$ ipython --no-banner

In [1]: import numpy as np

In [2]: import numpy.linalg as la

In [3]: np.set_printoptions(suppress=True, linewidth=140)

In [4]: K = np.loadtxt("out17.csv", delimiter=",")

In [5]: print(K.round(3))
[[ 0.28   2.528 -0.778 -1.385  0.09 ]
 [-2.804  0.025 -1.063  0.07  -0.065]
 [-0.28   1.603  0.942  2.331 -0.172]
 [ 0.14  -0.027 -0.195 -0.106 -2.988]
 [-0.981  0.189  2.518 -1.278 -0.166]]

In [6]: print(np.round(K @ K.T, 3) + 0)
[[9. 0. 0. 0. 0.]
 [0. 9. 0. 0. 0.]
 [0. 0. 9. 0. 0.]
 [0. 0. 0. 9. 0.]
 [0. 0. 0. 0. 9.]]

In [7]: print(np.round(la.norm(K, axis=0), 3))
[3. 3. 3. 3. 3.]

In [8]: print(np.round(la.svd(K, compute_uv=False), 3))
[3. 3. 3. 3. 3.]

In [9]: print(np.round(np.poly(K), 3))
[  1.     -0.974   5.911  17.733 -26.309 243.   ]

In [10]: print(np.round(la.eigvals(K), 3))
[-3.   +0.j    -0.021+3.j    -0.021-3.j     2.008+2.229j  2.008-2.229j]

In [11]: print(np.round(la.norm(K, axis=0), 3))
[3. 3. 3. 3. 3.]

In [12]: print(round(la.norm(K) ** 2 / la.norm(K, 2) ** 2, 3))
5.0

In [13]: print(round(la.norm(K, "nuc"), 3))
15.0

In [14]: print(np.round(la.norm(K[1] - K[0]), 3))
4.243

In [15]: M2 = la.invert(K)
AttributeError: module 'numpy.linalg' has no attribute 'invert'


In [16]: M2 = la.inv(K)

In [17]: print(np.round(la.det(K) * la.det(M2), 3))
1.0

In [18]: print((np.abs(M2) > 1e-9).astype(int))
[[1 1 1 1 1]
 [1 1 1 1 1]
 [1 1 1 1 1]
 [1 1 1 1 1]
 [1 1 1 1 1]]

In [19]: print(np.round(la.cond(K), 3))
1.0

In [20]: print(np.round(la.inv(M2), 3))
[[ 0.28   2.528 -0.778 -1.385  0.09 ]
 [-2.804  0.025 -1.063  0.07  -0.065]
 [-0.28   1.603  0.942  2.331 -0.172]
 [ 0.14  -0.027 -0.195 -0.106 -2.988]
 [-0.981  0.189  2.518 -1.278 -0.166]]

In [21]: print(np.round(la.slogdet(K)[0], 3))
-1.0
